$ python3 -q
>>> import numpy as np
>>> np.set_printoptions(precision=3, suppress=True, linewidth=100)
>>> def tidy(a):
...     return np.round(a, 3) + 0
... 
>>> K = np.loadtxt("run14.csv", delimiter=",")
>>> tidy(K)
array([[0.333, 0.333, 0.   , 0.333],
       [0.   , 0.5  , 0.   , 0.5  ],
       [0.   , 0.   , 1.   , 0.   ],
       [0.   , 0.   , 0.5  , 0.5  ]])
>>> theta = np.radians(72)
>>> R = np.eye(4)
>>> R[3, 3] = R[2, 2] = np.cos(theta)
>>> R[3, 2], R[2, 3] = -np.sin(theta), np.sin(theta)
>>> tidy(R)
array([[ 1.   ,  0.   ,  0.   ,  0.   ],
       [ 0.   ,  1.   ,  0.   ,  0.   ],
       [ 0.   ,  0.   ,  0.309,  0.951],
       [ 0.   ,  0.   , -0.951,  0.309]])
>>> out = K @ R.T
>>> np.allclose(K @ K.T, out @ out.T)
True
>>> tidy(np.abs(out - K).max(axis=0))
array([0.   , 0.   , 0.691, 0.951])
>>> tidy(np.linalg.matrix_power(K, 100))
array([[0., 0., 1., 0.],
       [0., 0., 1., 0.],
       [0., 0., 1., 0.],
       [0., 0., 1., 0.]])
>>> K @ np.ones(4)
array([1., 1., 1., 1.])
>>> pr = np.eye(4)[0]
>>> for _ in range(4):
...     pr = pr @ K
...     print(pr.round(3))
... 
[0.333 0.333 0.    0.333]
[0.111 0.278 0.167 0.444]
[0.037 0.176 0.389 0.398]
[0.012 0.1   0.588 0.299]
>>> q = K.astype(float).copy()
>>> for j in range(4):
...     q[:, j] -= q[:, :j] @ (q[:, :j].T @ q[:, j])
...     q[:, j] /= np.linalg.norm(q[:, j])
... 
>>> print(tidy(q.T @ K))
[[0.333 0.333 0.    0.333]
 [0.    0.5   0.    0.5  ]
 [0.    0.    1.118 0.224]
 [0.    0.    0.    0.447]]
>>> tidy(q)
array([[ 1.   ,  0.   ,  0.   ,  0.   ],
       [ 0.   ,  1.   ,  0.   ,  0.   ],
       [ 0.   ,  0.   ,  0.894, -0.447],
       [ 0.   ,  0.   ,  0.447,  0.894]])
>>> r0 = np.array([0, 1, 1, -2])
>>> out = K + np.outer(r0, np.eye(4)[1])
>>> np.linalg.matrix_rank(out - K)
np.int64(1)
>>> tidy(out)
array([[ 0.333,  0.333,  0.   ,  0.333],
       [ 0.   ,  1.5  ,  0.   ,  0.5  ],
       [ 0.   ,  1.   ,  1.   ,  0.   ],
       [ 0.   , -2.   ,  0.5  ,  0.5  ]])
>>> G = out.T @ out
>>> (out @ out.T).shape
(4, 4)
>>> data = np.load("m.npy")
>>> data
array([[ 1,  0,  2,  0,  0],
       [ 0,  0,  0,  1,  0],
       [ 0, -1,  0,  0,  0]])
>>> x0 = np.array([1, 0, 1, -2, 1])
>>> np.linalg.norm(data @ x0) <= np.linalg.norm(data, 2) * np.linalg.norm(x0) + 1e-9
np.True_
>>> data @ x0
array([ 3, -2,  0])
>>> data * x0
array([[ 1,  0,  2,  0,  0],
       [ 0,  0,  0, -2,  0],
       [ 0,  0,  0,  0,  0]])
>>> (data @ x0).argmax()
np.int64(0)
>>> np.einsum("ij,j->i", data, x0)
array([ 3, -2,  0])
>>> out = data / np.sqrt((data ** 2).mean(axis=1, keepdims=True))
>>> tidy(np.linalg.norm(out, axis=1))
array([2.236, 2.236, 2.236])
>>> data - data.mean(axis=1, keepdims=True)
array([[ 0.4, -0.6,  1.4, -0.6, -0.6],
       [-0.2, -0.2, -0.2,  0.8, -0.2],
       [ 0.2, -0.8,  0.2,  0.2,  0.2]])
>>> theta = np.radians(135)
>>> R = np.eye(5)
>>> R[4, 4] = R[1, 1] = np.cos(theta)
>>> R[4, 1], R[1, 4] = -np.sin(theta), np.sin(theta)
>>> tidy(R)
array([[ 1.   ,  0.   ,  0.   ,  0.   ,  0.   ],
       [ 0.   , -0.707,  0.   ,  0.   ,  0.707],
       [ 0.   ,  0.   ,  1.   ,  0.   ,  0.   ],
       [ 0.   ,  0.   ,  0.   ,  1.   ,  0.   ],
       [ 0.   , -0.707,  0.   ,  0.   , -0.707]])
>>> out = data @ R.T
>>> np.allclose(np.linalg.norm(data, axis=1), np.linalg.norm(out, axis=1))
True
>>> tidy(np.abs(out - data).max(axis=0))
array([0.   , 1.707, 0.   , 0.   , 0.707])
>>> mat = np.load("sample9.npy")
>>> mat
array([[-2.,  3.,  0.,  0.],
       [ 1.,  1.,  0.,  0.],
       [ 0.,  0.,  0.,  1.],
       [ 0.,  0.,  1.,  0.]])
>>> proj = np.triu(np.array([[-1, -2, -1, 0], [-1, 3, 0, 2], [1, 0, 1, 3], [-1, -2, 2, -2]]), 1) + np.eye(4)
>>> out = proj @ K @ np.linalg.inv(proj)
>>> tidy(np.linalg.det(out))
np.float64(0.083)
>>> tidy(out)
array([[ 0.333,  0.   , -0.667,  1.333],
       [ 0.   ,  0.5  ,  1.   , -2.5  ],
       [ 0.   ,  0.   ,  2.5  , -6.   ],
       [ 0.   ,  0.   ,  0.5  , -1.   ]])
>>> print(tidy(np.poly(out)))
[ 1.    -2.333  1.917 -0.667  0.083]
>>> q = mat.astype(float).copy()
>>> for j in range(4):
...     q[:, j] -= q[:, :j] @ (q[:, :j].T @ q[:, j])
...     q[:, j] /= np.linalg.norm(q[:, j])
... 
>>> tidy(q.T @ mat)
array([[ 2.236, -2.236,  0.   ,  0.   ],
       [ 0.   ,  2.236,  0.   ,  0.   ],
       [ 0.   ,  0.   ,  1.   ,  0.   ],
       [ 0.   ,  0.   ,  0.   ,  1.   ]])
>>> proj = np.triu(np.array([[0, 7, 1, 7], [9, 0, 9, 6], [0, 9, 3, 2], [4, 7, 2, 2]]), 1) + np.eye(4)
>>> out = proj @ mat @ np.linalg.inv(proj)
>>> out
array([[   5.,  -25.,  227., -338.],
       [   1.,   -6.,   59.,  -80.],
       [   0.,    0.,    2.,   -3.],
       [   0.,    0.,    1.,   -2.]])
>>> x0 = np.array([2, 2, 1, 0])
>>> a = np.maximum(mat @ x0, 0)
>>> print(mat * (a > 1e-9)[:, None])
[[-2.  3.  0.  0.]
 [ 1.  1.  0.  0.]
 [ 0.  0.  0.  0.]
 [ 0.  0.  1.  0.]]
>>> np.flatnonzero(a > 1e-9)
array([0, 1, 3])
>>> print(np.poly(mat))
[ 1.  1. -6. -1.  5.]
>>> F = np.load("layer7.npy")
>>> print(F)
[[-3.522  0.648  6.421 -0.3  ]
 [-5.589  0.949 11.088  0.162]
 [-3.815  0.41   8.412  0.109]
 [-3.983 -0.111  7.392  0.004]
 [ 0.046  0.101 -0.298 -0.076]
 [-2.457  0.374  4.864  0.808]
 [-5.421  0.599 10.801  0.281]
 [-4.904  0.89   9.888  0.052]
 [-4.481  1.064  9.675 -0.056]
 [-3.009  0.478  6.686  0.275]]
>>> r0 = np.array([4, -1])
>>> tidy(np.correlate(F[4], F[5], "full"))
array([ 0.037,  0.305,  0.268, -1.586, -0.729,  0.704,  0.187])
>>> left, s, Vh = np.linalg.svd(F)
>>> print(tidy(s))
[28.842  0.938  0.884  0.572]
>>> print(np.argmax(s[:-1] / (s[1:] + 1e-6)) + 1)
1
>>> out = left[:, :1] @ np.diag(s[:1]) @ Vh[:1]
>>> tidy(np.linalg.norm(F - out) / np.linalg.norm(F))
np.float64(0.049)
>>> np.linalg.matrix_rank(F, rtol=0.05)
np.int64(1)
>>> out = np.c_[F[:, :1] @ np.array([[0]]), np.array([1, 2, 5, 1, 0, 2, 5, 5, 3, 2])]
>>> out
array([[0., 1.],
       [0., 2.],
       [0., 5.],
       [0., 1.],
       [0., 0.],
       [0., 2.],
       [0., 5.],
       [0., 5.],
       [0., 3.],
       [0., 2.]])
>>> tidy(np.linalg.lstsq(F, out[:, 0])[0])
array([0., 0., 0., 0.])
>>> np.linalg.matrix_rank(np.c_[F, out])
np.int64(5)
>>> tidy(np.linalg.norm(np.linalg.qr(F)[0].T @ out, axis=0) ** 2 / ((out ** 2).sum(axis=0) + 1e-12))
array([0.   , 0.883])
>>> print(tidy(np.linalg.norm(out - F @ np.linalg.lstsq(F, out)[0], axis=0)))
[0.    3.391]
>>> M = np.array([[0, -4, 6, 8], [0, 0, -1, -8], [0, 0, 0, 2], [0, 0, 0, 0]])
>>> left, s, Vh = np.linalg.svd(M)
>>> np.argmax(s[:-1] / (s[1:] + 1e-6)) + 1
np.int64(3)
>>> out = left[:, :3] @ np.diag(s[:3]) @ Vh[:3]
>>> np.linalg.matrix_rank(out)
np.int64(3)
>>> tidy(np.linalg.norm(M - out) / np.linalg.norm(M))
np.float64(0.0)
>>> print(tidy(np.linalg.norm(M - out, 2)), s[3])
0.0 0.0
>>> np.linalg.matrix_rank(M, rtol=0.05)
np.int64(2)
>>> tidy(np.abs(M - out).max())
np.float64(0.0)
>>> X = np.loadtxt("dump.csv", delimiter=",")
>>> X
array([[-20.,  -1.,  -2.,   1.,   1.],
       [ -2., -19.,   0.,  -1.,   1.],
       [ -1.,   2.,  18.,   2.,   0.],
       [  0.,  -2.,  -2.,  18.,   1.],
       [ -2.,   1.,   2.,   1.,  21.]])
>>> q = X.astype(float).copy()
>>> for j in range(5):
...     q[:, j] -= q[:, :j] @ (q[:, :j].T @ q[:, j])
...     q[:, j] /= np.linalg.norm(q[:, j])
... 
>>> print(tidy(q.T @ q))
[[1. 0. 0. 0. 0.]
 [0. 1. 0. 0. 0.]
 [0. 0. 1. 0. 0.]
 [0. 0. 0. 1. 0.]
 [0. 0. 0. 0. 1.]]
>>> (X + X.T) / 2
array([[-20. ,  -1.5,  -1.5,   0.5,  -0.5],
       [ -1.5, -19. ,   1. ,  -1.5,   1. ],
       [ -1.5,   1. ,  18. ,   0. ,   1. ],
       [  0.5,  -1.5,   0. ,  18. ,   1. ],
       [ -0.5,   1. ,   1. ,   1. ,  21. ]])
>>> np.allclose(X, X.T)
False
>>> tidy(np.sort(np.abs(np.linalg.eigvals(X))))
array([17.951, 17.951, 18.169, 20.92 , 21.431])
>>> print(np.kron(np.eye(2, dtype=int), X))
[[-20.  -1.  -2.   1.   1.  -0.  -0.  -0.   0.   0.]
 [ -2. -19.   0.  -1.   1.  -0.  -0.   0.  -0.   0.]
 [ -1.   2.  18.   2.   0.  -0.   0.   0.   0.   0.]
 [  0.  -2.  -2.  18.   1.   0.  -0.  -0.   0.   0.]
 [ -2.   1.   2.   1.  21.  -0.   0.   0.   0.   0.]
 [ -0.  -0.  -0.   0.   0. -20.  -1.  -2.   1.   1.]
 [ -0.  -0.   0.  -0.   0.  -2. -19.   0.  -1.   1.]
 [ -0.   0.   0.   0.   0.  -1.   2.  18.   2.   0.]
 [  0.  -0.  -0.   0.   0.   0.  -2.  -2.  18.   1.]
 [ -0.   0.   0.   0.   0.  -2.   1.   2.   1.  21.]]
>>> print(np.einsum("ii->", X))
18.0
>>> proj = np.triu(np.array([[-1, -2, 3, -2, 2],
...     [2, 2, 0, 3, -2],
...     [2, -1, -3, 3, 3],
...     [-1, 3, -3, 2, -2],
...     [-1, -1, 2, 1, -1]]), 1) + np.eye(5)
>>> out = proj @ X @ np.linalg.inv(proj)
>>> proj @ X - X @ proj
array([[ -3.,  10., 122., -57.,  84.],
       [  4., -12.,  -4., 105., -75.],
       [ -6.,  -5.,   3.,  -5.,  22.],
       [  4.,  -2.,  -4.,  10.,  -4.],
       [  0.,  -4.,   6., -13.,   2.]])
>>> print(np.linalg.matrix_rank(out))
5
>>> W0 = np.loadtxt("mat.csv", delimiter=",")
>>> tidy(W0)
array([[ 0.355,  0.932, -0.072],
       [ 0.932, -0.347,  0.104],
       [-0.072,  0.104,  0.992]])
>>> ev, evecs = np.linalg.eig(W0)
>>> print(tidy(ev))
[ 1. -1.  1.]
>>> tidy(np.sort(np.linalg.eigvals(np.linalg.inv(W0))))
array([-1.,  1.,  1.])
>>> tidy(W0 @ evecs[:, 0] - ev[0] * evecs[:, 0])
array([0., 0., 0.])
>>> tidy(np.prod(ev))
np.float64(-1.0)
>>> q, R = np.linalg.qr(W0)
>>> np.trace(q @ q.T)
np.float64(3.0)
>>> tidy(q @ R)
array([[ 0.355,  0.932, -0.072],
       [ 0.932, -0.347,  0.104],
       [-0.072,  0.104,  0.992]])
>>> ev, evecs = np.linalg.eigh(W0)
>>> x0 = np.array([0, 2, -2])
>>> tidy(evecs * np.abs(ev) @ evecs.T)
array([[1., 0., 0.],
       [0., 1., 0.],
       [0., 0., 1.]])
>>> tidy(x0 @ W0 @ x0)
np.float64(1.753)
>>> tidy(np.abs(W0).sum(axis=1).max()), np.abs(ev).max()
(np.float64(1.382), np.float64(1.0))
>>> tidy(evecs * np.maximum(ev, 0) @ evecs.T)
array([[ 0.677,  0.466, -0.036],
       [ 0.466,  0.327,  0.052],
       [-0.036,  0.052,  0.996]])
